% ipython --no-banner

In [1]: import numpy as np

In [2]: np.set_printoptions(precision=2, suppress=True, linewidth=160, legacy="1.25")

In [3]: r0 = np.array([-1, -1, 1, -2])

In [4]: X = 5 * np.eye(4) + np.outer(r0, r0)

In [5]: print(X)
[[ 6.  1. -1.  2.]
 [ 1.  6. -1.  2.]
 [-1. -1.  6. -2.]
 [ 2.  2. -2.  9.]]

In [6]: vec = np.ones(4)

In [7]: for _ in range(3):
   ...:     vec = X @ vec
   ...:     vec /= np.linalg.norm(vec)
   ...:     print(round(vec @ X @ vec, 2))
   ...: 
10.12
11.58
11.92

In [8]: print(np.round(np.linalg.eigvalsh(X)[-1], 2))
12.0

In [9]: W0 = np.loadtxt("case9.csv", delimiter=",")

In [10]: print(W0)
[[ 1.46  2.66  1.04  2.76  0.04  0.09]
 [-2.73 -5.49 -2.44 -5.21  0.03  0.18]
 [ 1.28  2.69  1.74  3.   -0.04 -0.01]
 [-1.23 -2.67 -0.92 -3.05 -0.57  0.43]
 [-1.53 -2.59 -1.59 -2.84  0.08  0.58]
 [-0.61 -1.39 -1.14 -1.43 -0.14 -0.09]
 [-0.54 -0.39 -0.19  0.04  0.09  0.15]
 [ 0.35  1.87  0.98  1.03  0.    0.5 ]
 [-0.26 -0.97 -1.16 -1.7   0.03  0.29]
 [ 0.54  0.5   0.38  0.38 -0.15 -0.55]
 [ 0.39  0.63  0.08  0.28 -0.23  0.2 ]
 [-1.07 -2.23 -0.87 -1.51  0.65 -0.45]
 [ 0.59  0.15  0.15  0.75 -0.24  0.18]
 [ 0.91  1.64  0.34  1.49  0.5   0.19]
 [ 1.86  3.74  2.26  3.7  -0.02 -0.38]
 [-1.8  -2.78 -1.57 -2.4  -0.28 -0.03]
 [ 0.37  1.39  0.79  1.53  0.29 -0.95]
 [ 0.47  1.12  0.61  1.72 -0.02  0.08]
 [ 1.37  2.43  1.1   2.23 -0.05  0.78]
 [ 1.62  2.94  1.81  2.75  0.72  0.23]
 [ 1.73  3.79  1.67  3.93  0.72  0.05]
 [ 1.78  2.69  1.54  3.14  0.25  0.62]
 [ 1.72  4.29  1.9   3.96  0.11 -0.22]
 [ 2.37  4.17  2.37  4.26 -0.2  -0.15]
 [-0.11 -1.26 -1.15 -0.47 -0.53 -0.26]
 [-0.15 -0.77 -0.2  -1.04 -0.23  0.51]
 [-1.65 -3.93 -1.93 -3.63  0.23  0.17]
 [ 1.61  3.36  0.83  3.2   0.04 -0.2 ]]

In [11]: Uu, sv, Vt = np.linalg.svd(W0)

In [12]: print(sv)
[22.08  2.17  1.73  1.65  1.36  1.18]

In [13]: out = Uu[:, :1] @ np.diag(sv[:1]) @ Vt[:1]

In [14]: print(np.linalg.matrix_rank(out))
1

In [15]: print(np.round(np.abs(W0 - out).max(), 2))
0.93

In [16]: print(round(np.linalg.norm(W0 - out, 2), 2), np.round(sv[1], 2))
2.17 2.17

In [17]: hat = W0 @ np.linalg.solve(W0.T @ W0, W0.T)

In [18]: print(np.allclose(hat @ hat, hat))
True

In [19]: print(np.round(np.linalg.eigvalsh(hat), 2) + 0)
[0. 0. 0. 0. 0. 0. 0. 0. 0. 0. 0. 0. 0. 0. 0. 0. 0. 0. 0. 0. 0. 0. 1. 1. 1. 1. 1. 1.]

In [20]: vals, evecs = np.linalg.eigh(X)

In [21]: print((vals > 1e-8).sum(), (vals < -1e-8).sum())
4 0

In [22]: print(np.linalg.svd(X, compute_uv=False))
[12.  5.  5.  5.]

In [23]: print(np.round(evecs.T @ X @ evecs, 2) + 0)
[[ 5.  0.  0.  0.]
 [ 0.  5.  0.  0.]
 [ 0.  0.  5.  0.]
 [ 0.  0.  0. 12.]]

In [24]: print(np.abs(evecs[:, -1]).round(6).argmax())
3

In [25]: print(np.unique(vals.round(6) + 0, return_counts=True)[1])
[3 1]

In [26]: print(np.round(evecs.T @ evecs, 2) + 0)
[[1. 0. 0. 0.]
 [0. 1. 0. 0.]
 [0. 0. 1. 0.]
 [0. 0. 0. 1.]]

In [27]: print(np.linalg.eigvalsh(X @ X))
[ 25.  25.  25. 144.]

In [28]: print(np.abs(evecs[:, -1]))
[0.38 0.38 0.38 0.76]

In [29]: r0 = np.array([2, 3, 3])

In [30]: print(np.convolve(W0[5], r0))
[ -1.22  -4.61  -8.28 -10.45  -7.99  -4.89  -0.69  -0.27]

In [31]: print(np.correlate(W0[5], W0[4], "full"))
[-0.35 -0.85  0.96  4.    6.83 10.34  7.74  5.93  2.69  0.45  0.14]

In [32]: print(np.cross(W0[5, :3], W0[4, :3]))
[-0.74  0.77 -0.55]

In [33]: print(np.polyval(r0, W0[5]))
[1.91 2.69 2.18 2.8  2.62 2.75]

In [34]: out = np.c_[W0[:, :2] @ np.array([[1, 3], [3, 3]]), np.array([0, -1, -2, 1, 1, -1, -3, 2, -3, -1, 3, 2, -3, -3, 2, -3, -2, 3, 1, -1, 0, 2, 1, 1, -1, -2, -2, -3])]

In [35]: print(out)
[[  9.44  12.36   0.  ]
 [-19.2  -24.66  -1.  ]
 [  9.35  11.91  -2.  ]
 [ -9.24 -11.7    1.  ]
 [ -9.3  -12.36   1.  ]
 [ -4.78  -6.    -1.  ]
 [ -1.71  -2.79  -3.  ]
 [  5.96   6.66   2.  ]
 [ -3.17  -3.69  -3.  ]
 [  2.04   3.12  -1.  ]
 [  2.28   3.06   3.  ]
 [ -7.76  -9.9    2.  ]
 [  1.04   2.22  -3.  ]
 [  5.83   7.65  -3.  ]
 [ 13.08  16.8    2.  ]
 [-10.14 -13.74  -3.  ]
 [  4.54   5.28  -2.  ]
 [  3.83   4.77   3.  ]
 [  8.66  11.4    1.  ]
 [ 10.44  13.68  -1.  ]
 [ 13.1   16.56   0.  ]
 [  9.85  13.41   2.  ]
 [ 14.59  18.03   1.  ]
 [ 14.88  19.62   1.  ]
 [ -3.89  -4.11  -1.  ]
 [ -2.46  -2.76  -2.  ]
 [-13.44 -16.74  -2.  ]
 [ 11.69  14.91  -3.  ]]

In [36]: print(np.linalg.norm(np.linalg.qr(W0)[0].T @ out, axis=0) ** 2 / ((out ** 2).sum(axis=0) + 1e-12))
[1.   1.   0.19]

In [37]: print(np.linalg.matrix_rank(out))
3

In [38]: print(np.round(np.linalg.lstsq(W0, out[:, 0])[0], 2) + 0)
[1. 3. 0. 0. 0. 0.]
